$ ipython --no-banner

In [1]: import numpy as np

In [2]: np.set_printoptions(precision=2, suppress=True, linewidth=120)

In [3]: arr = np.array([[7, 11, 0, 4, 9, 0],
   ...:     [4, 0, 0, -10, 2, 4],
   ...:     [-2, -4, 0, -4, 0, 4],
   ...:     [-5, -5, 0, 1, -3, 8],
   ...:     [0, 2, 0, 5, 0, -8],
   ...:     [-6, -11, 0, -9, 1, 2],
   ...:     [10, 15, 0, 6, 5, 2]])

In [4]: def softmax(z):
   ...:     e = np.exp(z - z.max(axis=-1, keepdims=True))
   ...:     return e / e.sum(axis=-1, keepdims=True)
   ...: 

In [5]: softmax(arr).sum(axis=1)
Out[5]: array([1., 1., 1., 1., 1., 1., 1.])

In [6]: np.round(softmax(arr[5] + 2), 2) + 0
Out[6]: array([0.  , 0.  , 0.09, 0.  , 0.24, 0.67])

In [7]: att = arr @ arr.T / np.sqrt(6)

In [8]: np.round(softmax(att + np.triu(np.full(att.shape, -np.inf), 1)), 2) + 0
Out[8]: 
array([[1.  , 0.  , 0.  , 0.  , 0.  , 0.  , 0.  ],
       [0.  , 1.  , 0.  , 0.  , 0.  , 0.  , 0.  ],
       [0.  , 0.16, 0.84, 0.  , 0.  , 0.  , 0.  ],
       [0.  , 0.  , 0.  , 1.  , 0.  , 0.  , 0.  ],
       [0.  , 0.  , 0.  , 0.  , 1.  , 0.  , 0.  ],
       [0.  , 0.  , 0.  , 0.  , 0.  , 1.  , 0.  ],
       [0.  , 0.  , 0.  , 0.  , 0.  , 0.  , 1.  ]])

In [9]: rk = np.linalg.matrix_rank(arr)

In [10]: rk
Out[10]: np.int64(4)

In [11]: N = np.linalg.svd(arr)[2][rk:].T

In [12]: np.linalg.matrix_rank(arr.T @ arr), np.linalg.matrix_rank(arr @ arr.T)
Out[12]: (np.int64(4), np.int64(4))

In [13]: np.allclose(arr @ N, 0)
Out[13]: True

In [14]: N.shape
Out[14]: (6, 2)

In [15]: [int(np.linalg.matrix_rank(np.delete(arr, i, axis=0))) for i in range(7)]
Out[15]: [4, 4, 4, 4, 4, 4, 4]
